>>> import numpy as np
>>> np.set_printoptions(suppress=True, linewidth=200)
>>> rd = lambda a: np.round(a, 2) + 0
>>> B = np.array([[5, -3], [2, 1]])
>>> mat = np.kron(np.eye(2, dtype=int), B)
>>> mat
array([[ 5, -3,  0,  0],
       [ 2,  1,  0,  0],
       [ 0,  0,  5, -3],
       [ 0,  0,  2,  1]])
>>> B = mat[0, 0] * mat[1:] - np.outer(mat[1:, 0], mat[0])
>>> B
array([[  0,  11,   0,   0],
       [  0,   0,  25, -15],
       [  0,   0,  10,   5]])
>>> np.linalg.matrix_rank(B), np.linalg.matrix_rank(mat)
(np.int64(3), np.int64(4))
>>> mat[:, 0] / mat[0, 0]
array([1. , 0.4, 0. , 0. ])
>>> np.flatnonzero(~B.round(6).any(axis=1))
array([], dtype=int64)
>>> q, _ = np.linalg.qr(np.array([[-0.1, 0.1, 0.3, 1.0],
...     [1.9, -1.5, -0.3, -1.0],
...     [-1.3, 1.1, -1.2, 0.3],
...     [0.8, 2.1, 1.7, 1.1]]))
>>> vecs, _ = np.linalg.qr(np.array([[0.4, 1.1, 0.2, 0.4, -0.9, 0.2],
...     [0.8, 1.8, 0.3, -0.8, -0.7, 0.5],
...     [-0.1, 2.5, -0.6, 0.1, -1.2, -1.4],
...     [0.9, 0.8, -0.4, -0.7, 1.4, -0.5],
...     [1.7, -1.1, -0.3, -0.3, -1.0, 1.1],
...     [-0.1, -1.9, -0.4, 0.3, 0.8, 0.3]]))
>>> s = 3 * 0.2 ** np.arange(4)
>>> X = q[:, :4] * s @ vecs[:4]
>>> rd(X)
array([[ 0.01,  0.  , -0.05, -0.1 , -0.05, -0.02],
       [-0.39, -0.5 ,  0.57,  1.84,  1.11,  0.35],
       [ 0.25,  0.42, -0.29, -1.3 , -0.71, -0.24],
       [-0.4 , -0.49,  0.47,  0.55,  0.3 ,  0.51]])
>>> rng = np.random.default_rng(41)
>>> B = X + rng.integers(-2, 3, (4, 1)) @ rng.integers(-2, 3, (1, 6))
>>> rd(B)
array([[ 1.01, -2.  , -1.05,  1.9 , -1.05,  1.98],
       [ 1.61, -4.5 , -1.43,  5.84, -0.89,  4.35],
       [ 2.25, -3.58, -2.29,  2.7 , -2.71,  3.76],
       [ 0.6 , -2.49, -0.53,  2.55, -0.7 ,  2.51]])
>>> np.abs(B - X).sum(axis=1)
array([ 9., 18., 18.,  9.])
